% python3 -q
>>> import numpy as np
>>> np.set_printoptions(precision=2, suppress=True, linewidth=200, sign=" ")
>>> Y = np.array([[0.1, 0.0, 0.0],
...     [0.4, 0.2, -0.9],
...     [-2.4, -0.6, -1.2],
...     [-0.3, -0.8, 0.5],
...     [-0.8, -1.9, -0.4],
...     [-0.9, 0.5, -0.4]])
>>> W2 = np.array([[1.3, -1.1, -0.1, -1.0, -0.7],
...     [0.8, 0.6, 0.9, -2.0, -0.1],
...     [0.1, -1.2, 1.0, -0.6, -0.6]])
>>> J = Y @ W2
>>> print(J)
[[ 0.13 -0.11 -0.01 -0.1  -0.07]
 [ 0.59  0.76 -0.76 -0.26  0.24]
 [-3.72  3.72 -1.5   4.32  2.46]
 [-0.98 -0.75 -0.19  1.6  -0.01]
 [-2.6   0.22 -2.03  4.84  0.99]
 [-0.81  1.77  0.14  0.14  0.82]]
>>> rk = np.linalg.matrix_rank(J)
>>> print(rk)
3
>>> N = np.linalg.svd(J)[2][rk:].T
>>> print(np.linalg.matrix_rank(J.T @ J), np.linalg.matrix_rank(J @ J.T))
3 3
>>> print([int(np.linalg.matrix_rank(np.delete(J, i, axis=0))) for i in range(6)])
[3, 3, 3, 3, 3, 3]
>>> def softmax(z):
...     e = np.exp(z - z.max(axis=-1, keepdims=True))
...     return e / e.sum(axis=-1, keepdims=True)
... 
>>> print(softmax(J[1] + 3))
[ 0.28  0.33  0.07  0.12  0.2 ]
>>> print(softmax(J).sum(axis=1))
[ 1.  1.  1.  1.  1.  1.]
>>> print(softmax(J[1]))
[ 0.28  0.33  0.07  0.12  0.2 ]
>>> S = J @ J.T / np.sqrt(5)
>>> print(softmax(S)[1] @ J)
[-1.15  1.37 -0.73  1.49  0.88]
>>> print(np.round(softmax(S), 2) + 0)
[[ 0.21  0.2   0.1   0.18  0.13  0.17]
 [ 0.13  0.27  0.23  0.07  0.09  0.2 ]
 [ 0.    0.    1.    0.    0.    0.  ]
 [ 0.01  0.    0.23  0.04  0.71  0.01]
 [ 0.    0.    0.67  0.    0.33  0.  ]
 [ 0.    0.01  0.93  0.    0.02  0.03]]
>>> print(softmax(S).round(6).argmax(axis=1))
[ 0  1  2  4  2  2]
>>> u, v = J[2], J[1]
>>> print(np.round(u @ v, 2))
1.24
>>> print(round(u @ u, 2))
54.64
>>> pr = (u @ v) / (u @ u) * u
>>> print(pr)
[-0.08  0.08 -0.03  0.1   0.06]
>>> arr = np.array([[-3, -2, 0, -2], [1, 3, -3, 1], [1, 1, 0, 0], [1, 0, 1, 2]])
>>> print(arr)
[[-3 -2  0 -2]
 [ 1  3 -3  1]
 [ 1  1  0  0]
 [ 1  0  1  2]]
>>> print(softmax(arr).sum(axis=1))
[ 1.  1.  1.  1.]
>>> print(np.round(softmax(10 * arr[3]), 2) + 0)
[ 0.  0.  0.  1.]
>>> S = arr @ arr.T / np.sqrt(4)
>>> print(softmax(S).round(6).argmax(axis=1))
[ 0  1  1  3]
>>> print(softmax(S)[3] @ arr)
[ 0.99  0.2   0.75  1.81]
>>> vec = np.array([1, 0, -2, -1])
>>> print(np.sign((arr @ vec).round(6)))
[-1  1  1 -1]
>>> print(arr * vec)
[[-3  0  0  2]
 [ 1  0  6 -1]
 [ 1  0  0  0]
 [ 1  0 -2 -2]]
>>> print(arr @ np.eye(4)[2])
[ 0. -3.  0.  1.]
>>> print(np.linalg.norm(arr @ vec) <= np.linalg.norm(arr, 2) * np.linalg.norm(vec) + 1e-9)
True
>>> proj = np.triu(np.array([[-2, 4, 0, -8], [-2, 0, 0, -2], [-6, -7, 3, -6], [-6, 3, -7, -3]]), 1) + np.eye(4)
>>> Y = proj @ arr @ np.linalg.inv(proj)
>>> print(round(np.linalg.det(Y), 2))
-5.0
>>> print(proj @ arr - arr @ proj)
[[ -4.  24. -20. -40.]
 [ -2.  -4.  -2.  -8.]
 [ -6.  -4.  -6.  -2.]
 [  0.  -4.   0.  14.]]
>>> E = np.load("w.npy")
>>> print(E)
[[ 0.53  1.76  0.42  1.36 -1.35]
 [ 0.12  2.97  1.23  2.38 -1.46]
 [-0.79 -1.43  0.76 -1.57  1.4 ]
 [ 0.86  1.42 -0.6   1.48 -1.49]
 [ 0.04  0.39  0.04  0.46 -0.29]
 [ 1.62  4.86 -0.46  4.69 -3.82]]
>>> proj = E @ np.linalg.solve(E.T @ E, E.T)
>>> print(np.allclose(proj @ proj, proj))
True
